$ ipython --no-banner

In [1]: import numpy as np

In [2]: from numpy import linalg as LA

In [3]: np.set_printoptions(suppress=True, linewidth=120)

In [4]: M = np.load("mat.npy")

In [5]: M.round(1) + 0
Out[5]: 
array([[ 0.1,  0.1,  1.5, -0.8,  0.1,  0. ,  0.1,  0.9,  0.3],
       [ 0.4,  0.5,  0.2,  1.4,  0.5,  0.7, -0.1,  0.9, -0.1],
       [ 0.1,  1. ,  0.3, -0.4, -0.3,  1.1,  0.7, -0.8, -0.6],
       [-1.5, -0.2,  0. ,  0.3, -0.3,  0.7,  0.5,  0.2,  0.9],
       [ 0.1, -0.7, -0.1,  0.2,  0. , -0.5,  1.7,  0.3, -0.6],
       [-0.6,  0.4, -0.5, -0.6,  1.7,  0. ,  0.1,  0.2, -0.2],
       [ 1.1, -0.1, -0.6, -0.4,  0.2,  0.5,  0.5,  0. ,  1.3],
       [ 0.1, -0.9, -0.6, -0.7, -0.3,  1. , -0.4,  0.8, -0.7],
       [ 0.1, -1.1,  0.8,  0.3,  0.8,  0.6, -0.2, -1. ,  0. ]])

In [6]: np.round(LA.svd(M, compute_uv=False), 1)
Out[6]: array([2., 2., 2., 2., 2., 2., 2., 2., 2.])

In [7]: np.round((M - M.T) / 2, 1) + 0
Out[7]: 
array([[ 0. , -0.2,  0.7,  0.3,  0. ,  0.3, -0.5,  0.4,  0.1],
       [ 0.2,  0. , -0.4,  0.8,  0.6,  0.2,  0. ,  0.9,  0.5],
       [-0.7,  0.4,  0. , -0.2, -0.1,  0.8,  0.6, -0.1, -0.7],
       [-0.3, -0.8,  0.2,  0. , -0.3,  0.6,  0.4,  0.4,  0.3],
       [ 0. , -0.6,  0.1,  0.3,  0. , -1.1,  0.7,  0.3, -0.7],
       [-0.3, -0.2, -0.8, -0.6,  1.1,  0. , -0.2, -0.4, -0.4],
       [ 0.5,  0. , -0.6, -0.4, -0.7,  0.2,  0. ,  0.2,  0.8],
       [-0.4, -0.9,  0.1, -0.4, -0.3,  0.4, -0.2,  0. ,  0.2],
       [-0.1, -0.5,  0.7, -0.3,  0.7,  0.4, -0.8, -0.2,  0. ]])

In [8]: LA.determinant(M)
AttributeError: module 'numpy.linalg' has no attribute 'determinant'


In [9]: np.round(np.abs(LA.eigvals(M)).max(), 1)
Out[9]: np.float64(2.0)

In [10]: np.round(M @ M, 1) + 0
Out[10]: 
array([[ 1.6,  0.6,  0.2, -1.3, -0.1,  2.3,  0.5, -0.7, -2.3],
       [-2.2, -0.6, -0.3, -0.3,  0.6,  2.1,  1.3,  2.1,  0.1],
       [ 0.9,  2.8, -0.6,  0.5,  2.3,  0. ,  0.4,  0.8,  0.9],
       [-0.5, -1.1, -2.2,  0.5,  1.6,  1.1, -0.5, -2.3,  0.5],
       [ 1.5, -0.4, -1.3, -1.8, -1.3,  0.4,  0.9,  0.3,  2.5],
       [ 1.4, -1.3, -1.4,  1.2,  0.4, -1.3,  2.1,  0.9, -1.4],
       [ 1.1, -1.9,  2.2, -0.9,  2.3, -0.1,  0.1,  0.1,  0.8],
       [-0.6, -0.1, -1.5, -2.5,  0.9, -1.5, -1.4,  1. , -1.2],
       [-1.4,  0.8,  0.5, -1.4,  0.3, -1.2,  2.5, -1.8, -0.1]])

In [11]: round(LA.det(M), 1)
Out[11]: np.float64(-512.0)

In [12]: np.allclose(M @ M.T, M.T @ M)
Out[12]: True

In [13]: np.round((M + M.T) / 2, 1) + 0
Out[13]: 
array([[ 0.1,  0.3,  0.8, -1.2,  0.1, -0.3,  0.6,  0.5,  0.2],
       [ 0.3,  0.5,  0.6,  0.6, -0.1,  0.6, -0.1,  0. , -0.6],
       [ 0.8,  0.6,  0.3, -0.2, -0.2,  0.3,  0.1, -0.7,  0.1],
       [-1.2,  0.6, -0.2,  0.3, -0.1,  0. ,  0. , -0.3,  0.6],
       [ 0.1, -0.1, -0.2, -0.1,  0. ,  0.6,  1. ,  0. ,  0.1],
       [-0.3,  0.6,  0.3,  0. ,  0.6,  0. ,  0.3,  0.6,  0.2],
       [ 0.6, -0.1,  0.1,  0. ,  1. ,  0.3,  0.5, -0.2,  0.6],
       [ 0.5,  0. , -0.7, -0.3,  0. ,  0.6, -0.2,  0.8, -0.8],
       [ 0.2, -0.6,  0.1,  0.6,  0.1,  0.2,  0.6, -0.8,  0. ]])
